$ python -q
>>> import numpy as np
>>> from numpy import linalg as LA
>>> np.set_printoptions(precision=4, suppress=True, linewidth=160)
>>> mat = np.loadtxt("x.csv", delimiter=",")
>>> print(mat)
[[ 2. -3.  5.  0.]
 [ 0.  0.  0.  0.]
 [ 0.  3. -3.  0.]
 [ 0.  3. -5.  2.]]
>>> print(mat.reshape(-1, 2))
[[ 2. -3.]
 [ 5.  0.]
 [ 0.  0.]
 [ 0.  0.]
 [ 0.  3.]
 [-3.  0.]
 [ 0.  3.]
 [-5.  2.]]
>>> print(mat.reshape(2, -1))
[[ 2. -3.  5.  0.  0.  0.  0.  0.]
 [ 0.  3. -3.  0.  0.  3. -5.  2.]]
>>> blk = mat.reshape(4, 2, -1)
>>> print(blk.shape)
(4, 2, 2)
>>> print(np.einsum("ihd,ihd->ih", blk, blk))
[[13. 25.]
 [ 0.  0.]
 [ 9.  9.]
 [ 9. 29.]]
>>> print(np.einsum("ihd,jhd->hij", blk, blk).shape)
(2, 4, 4)
>>> print(blk.transpose(1, 0, 2))
[[[ 2. -3.]
  [ 0.  0.]
  [ 0.  3.]
  [ 0.  3.]]

 [[ 5.  0.]
  [ 0.  0.]
  [-3.  0.]
  [-5.  2.]]]
>>> left, sig, VT = LA.svd(mat)
>>> vecs = VT[:(sig > 1e-8).sum()]
>>> rng = np.random.default_rng(44595)
>>> x = mat[2] + -2 * mat[1] + rng.integers(2) * np.eye(4)[0]
>>> print(x)
[ 0.  3. -3.  0.]
>>> print(np.allclose(vecs.T @ vecs @ x, x))
True
>>> print(vecs.T @ vecs)
[[ 0.75  0.25  0.25  0.25]
 [ 0.25  0.75 -0.25 -0.25]
 [ 0.25 -0.25  0.75 -0.25]
 [ 0.25 -0.25 -0.25  0.75]]
>>> print((mat + mat.T) / 2)
[[ 2.  -1.5  2.5  0. ]
 [-1.5  0.   1.5  1.5]
 [ 2.5  1.5 -3.  -2.5]
 [ 0.   1.5 -2.5  2. ]]
>>> print(np.trace(mat))
1.0
>>> print(mat @ mat)
[[ 4.  9. -5.  0.]
 [ 0.  0.  0.  0.]
 [ 0. -9.  9.  0.]
 [ 0. -9.  5.  4.]]
>>> print(np.sort(np.abs(LA.eigvals(mat))))
[0. 2. 2. 3.]
>>> mat.inv()
Traceback (most recent call last):
  File "<python-input-23>", line 1, in <module>
    mat.inv()
    ^^^^^^^
AttributeError: 'numpy.ndarray' object has no attribute 'inv'
